$ python -q
>>> import numpy as np
>>> np.set_printoptions(suppress=True, linewidth=200)
>>> A = np.load("data.npy")
>>> print(A.round(1) + 0)
[[-0.7  0.4  1.  -0.4  2. ]
 [ 0.   2.4  0.1  0.4 -0.7]
 [ 0.5  0.1  0.9 -2.6 -0.4]
 [ 1.4  0.1 -1.3 -0.6  1.1]
 [ 1.8 -0.8  1.3  0.5 -0.2]]
>>> print(round(np.abs(np.linalg.eigvals(A)).max(), 1))
2.5
>>> print(np.round((A + A.T) / 2, 1))
[[-0.7  0.2  0.7  0.5  1.9]
 [ 0.2  2.4  0.1  0.3 -0.7]
 [ 0.7  0.1  0.9 -1.9  0.4]
 [ 0.5  0.3 -1.9 -0.6  0.8]
 [ 1.9 -0.7  0.4  0.8 -0.2]]
>>> print(np.round(A @ A, 1))
[[ 3.9 -0.9  3.4 -1.  -2.7]
 [-0.6  6.3 -0.9  0.1 -1.1]
 [-4.3  0.6  4.1 -1.2 -2.3]
 [-0.4 -0.3  2.4  3.6  2.4]
 [-0.2 -0.9  2.2 -4.8  4. ]]
>>> print(np.round((A - A.T) / 2, 1) + 0)
[[ 0.   0.2  0.3 -0.9  0.1]
 [-0.2  0.   0.   0.1  0.1]
 [-0.3  0.   0.  -0.7 -0.9]
 [ 0.9 -0.1  0.7  0.   0.3]
 [-0.1 -0.1  0.9 -0.3  0. ]]
>>> O, Rm = np.linalg.qr(A)
>>> print(O.shape, Rm.shape)
(5, 5) (5, 5)
>>> print(np.round(O.T @ O, 1) + 0)
[[1. 0. 0. 0. 0.]
 [0. 1. 0. 0. 0.]
 [0. 0. 1. 0. 0.]
 [0. 0. 0. 1. 0.]
 [0. 0. 0. 0. 1.]]
>>> print(round(float(np.trace(O @ O.T)), 1))
5.0
>>> W0 = np.load("run19.npy")
>>> print(W0)
[[ 0. -2.  1.  1.]
 [ 0. -4.  2.  2.]
 [ 0. -6.  4.  2.]
 [ 0. -6.  3.  3.]]
>>> Uu, sig, vt = np.linalg.svd(W0)
>>> V = vt[:(sig > 1e-8).sum()]
>>> rng = np.random.default_rng(155664)
>>> x = W0[3] + -3 * W0[2] + rng.integers(2) * np.eye(4)[0]
>>> print(x)
[ 1. 12. -9. -3.]
>>> print(np.round(np.diag(V.T @ V), 1))
[0.  0.7 0.7 0.7]
>>> print(np.allclose(V.T @ V @ x, x))
False
>>> r = np.linalg.matrix_rank(W0)
>>> print(r)
2
>>> N = np.linalg.svd(W0)[2][r:].T
>>> print(np.allclose(W0 @ N, 0))
True
>>> print([int(np.linalg.matrix_rank(W0[:, :j + 1])) for j in range(4)])
[0, 1, 2, 2]
>>> print(np.abs(np.diag(np.linalg.qr(W0)[1])) > 1e-9)
[False  True  True False]
>>> print(np.allclose(W0[:-1].T @ np.linalg.lstsq(W0[:-1].T, W0[-1])[0], W0[-1]))
True
>>> print(np.round(W0 @ np.linalg.pinv(W0) @ W0, 1))
[[ 0. -2.  1.  1.]
 [ 0. -4.  2.  2.]
 [ 0. -6.  4.  2.]
 [ 0. -6.  3.  3.]]
>>> print(np.linalg.cond(W0) > 100)
True
>>> print(np.argsort(-np.linalg.norm(W0, axis=0).round(6), kind="stable")[:3])
[1 2 3]
>>> print(np.linalg.matrix_rank(W0, rtol=0.1))
1
>>> print([round(float(x), 1) for x in np.linalg.svd(W0, compute_uv=False)[:3]])
[11.8, 1.1, 0.0]
>>> P = np.triu(np.array([[-1, -2, -2, 2], [-1, 2, -1, 2], [-2, 2, 1, -1], [2, -2, 1, 0]]), 1) + np.eye(4)
>>> B = P @ W0 @ np.linalg.inv(P)
>>> print(np.round(np.poly(B), 1) + 0)
[ 1. -3.  2.  0.  0.]
>>> print(np.linalg.matrix_rank(B))
2
>>> print(P @ W0 - W0 @ P)
[[ 0.  8. -8.  3.]
 [ 0. -6. -2. 14.]
 [ 0.  6. -9. 13.]
 [ 0.  0. -6. 15.]]
>>> data = np.load("block1.npy")
>>> print(data)
[[ 4  0  0  0  0]
 [-5  9  0  0  0]
 [-2  5  8  0  0]
 [-4  0  9 -7  0]
 [ 2  4 -5 -8 -5]]
>>> B = np.linalg.inv(data)
>>> print(round(float(np.linalg.cond(data)), 1))
12.9
>>> print(np.round(data @ B, 1) + 0)
[[1. 0. 0. 0. 0.]
 [0. 1. 0. 0. 0.]
 [0. 0. 1. 0. 0.]
 [0. 0. 0. 1. 0.]
 [0. 0. 0. 0. 1.]]
>>> print(B.round(1) + 0)
[[ 0.3  0.   0.   0.   0. ]
 [ 0.1  0.1  0.   0.   0. ]
 [ 0.  -0.1  0.1  0.   0. ]
 [-0.2 -0.1  0.2 -0.1  0. ]
 [ 0.5  0.3 -0.4  0.2 -0.2]]
>>> w, V = np.linalg.eig(data)
>>> print(w)
[-5. -7.  8.  9.  4.]
>>> print(data @ V[:, 0] - w[0] * V[:, 0])
[0. 0. 0. 0. 0.]
>>> print(np.round(np.sort(np.linalg.eigvals(data.T)), 1))
[-7. -5.  4.  8.  9.]
>>> print(np.prod(w))
10080.0
>>> print(np.round(np.sort(np.linalg.eigvals(np.linalg.inv(data))), 1))
[-0.2 -0.1  0.1  0.1  0.2]
>>> print(np.round(np.sort(np.linalg.eigvals(data @ data)), 1))
[16. 25. 49. 64. 81.]
>>> x = np.array([2, 0, -1, -2, -1])
>>> print(data @ (2 * x))
[ 16 -20 -24  -6  60]
>>> print((data * x).sum(axis=1))
[  8 -10 -12  -3  30]
>>> print(np.linalg.norm(data @ x) <= np.linalg.norm(data, 2) * np.linalg.norm(x) + 1e-9)
True
>>> print(data @ np.ones(5))
[  4.   4.  11.  -2. -12.]
>>> print((data @ x).argmax())
4
>>> print(data @ np.eye(5)[2])
[ 0.  0.  8.  9. -5.]
>>> B = A + rng.integers(-2, 3, (5, 1)) @ rng.integers(-2, 3, (1, 5))
>>> print(B.round(1) + 0)
[[-1.7  2.4  0.  -0.4  4. ]
 [-2.   6.4 -1.9  0.4  3.3]
 [ 0.5  0.1  0.9 -2.6 -0.4]
 [-0.6  4.1 -3.3 -0.6  5.1]
 [ 1.8 -0.8  1.3  0.5 -0.2]]
>>> print(np.linalg.matrix_rank(B - A, tol=1e-8))
1
>>> x = np.array([-2, -2, -1, 0, 1])
>>> a = np.maximum(B @ x, 0)
>>> print(np.flatnonzero(a > 1e-9))
[0 3]
>>> print(np.round(np.maximum(B @ (3 * x), 0), 1))
[7.5 0.  0.  3.9 0. ]
>>> print(np.round(B.T @ a, 1))
[-5.  11.4 -4.3 -1.8 16.6]
>>> E = np.load("a.npy")
>>> print(E.round(1) + 0)
[[ 0.6  0.  -1.3  1.2]
 [ 0.1  0.8  2.9  0. ]
 [ 0.   0.9 -0.6  0.5]
 [-0.2  0.4  2.  -0.5]
 [ 1.1 -2.1 -1.8  1.3]]
>>> B = np.array([[1, -3, -3], [1, -1, 1]])
>>> W2 = np.kron(B, E)
>>> print(np.round(np.linalg.norm(W2, 2), 1), round(float(np.linalg.norm(B, 2) * np.linalg.norm(E, 2)), 1))
20.7 20.7
>>> print(np.linalg.matrix_rank(W2))
6
>>> print(round(float(np.linalg.norm(E, 2) / np.linalg.norm(E)), 1))
0.9
>>> print([round(float(x), 1) for x in np.linalg.svd(E, compute_uv=False)[:3]])
[4.7, 1.9, 1.5]
>>> theta = rng.uniform(0, 2 * np.pi, 12)
>>> O, _ = np.linalg.qr(np.array([[-0.5, 2.9], [-1.2, -0.3], [1.5, 0.1], [-0.1, 0.9]]))
>>> feats = 10 * np.c_[np.cos(theta), np.sin(theta)] @ O.T
>>> print(feats.round(1))
[[-4.6  5.8 -6.6 -1.7]
 [-8.8 -2.1  3.3 -2.6]
 [-8.1 -3.1  4.5 -2.3]
 [ 8.8 -2.8  2.6  2.8]
 [-8.2  3.6 -3.6 -2.7]
 [-6.  -4.7  6.3 -1.6]
 [ 1.8  6.2 -7.6  0.3]
 [-3.8 -5.7  7.2 -0.9]
 [-8.4 -2.6  4.  -2.5]
 [-1.8  6.3 -7.5 -0.8]
 [ 7.3 -4.4  4.7  2.4]
 [ 5.3 -5.5  6.2  1.9]]
>>> # rows and columns are dependent
>>> D = np.linalg.norm(feats[:, None] - feats[None], axis=-1)
>>> print(D[3].round(1))
[18.9 18.5 17.8  0.  19.9 16.  15.5 14.2 18.1 17.6  3.1  5.8]
>>> print(D.mean(axis=1).argmax())
6
>>> print((D + 1e9 * np.eye(12)).round(6).argmin(axis=1))
[ 9  8  8 10  0  7  9  5  2  0 11 10]
>>> print(D[:5, :5].round(1))
[[ 0.  13.4 14.6 18.9  5.3]
 [13.4  0.   1.7 18.5  9. ]
 [14.6  1.7  0.  17.8 10.5]
 [18.9 18.5 17.8  0.  19.9]
 [ 5.3  9.  10.5 19.9  0. ]]
>>> Uu, sig, vt = np.linalg.svd(feats)
>>> print(np.argmax(sig[:-1] / (sig[1:] + 1e-6)) + 1)
2
>>> print(sig.round(1) + 0)
[25.2 23.8  0.   0. ]
>>> B = Uu[:, :2] @ np.diag(sig[:2]) @ vt[:2]
>>> print(B.round(1))
[[-4.6  5.8 -6.6 -1.7]
 [-8.8 -2.1  3.3 -2.6]
 [-8.1 -3.1  4.5 -2.3]
 [ 8.8 -2.8  2.6  2.8]
 [-8.2  3.6 -3.6 -2.7]
 [-6.  -4.7  6.3 -1.6]
 [ 1.8  6.2 -7.6  0.3]
 [-3.8 -5.7  7.2 -0.9]
 [-8.4 -2.6  4.  -2.5]
 [-1.8  6.3 -7.5 -0.8]
 [ 7.3 -4.4  4.7  2.4]
 [ 5.3 -5.5  6.2  1.9]]
>>> print(round(np.abs(feats - B).max(), 1))
0.0
>>> print(np.round(np.linalg.norm(feats - B) / np.linalg.norm(feats), 1))
0.0
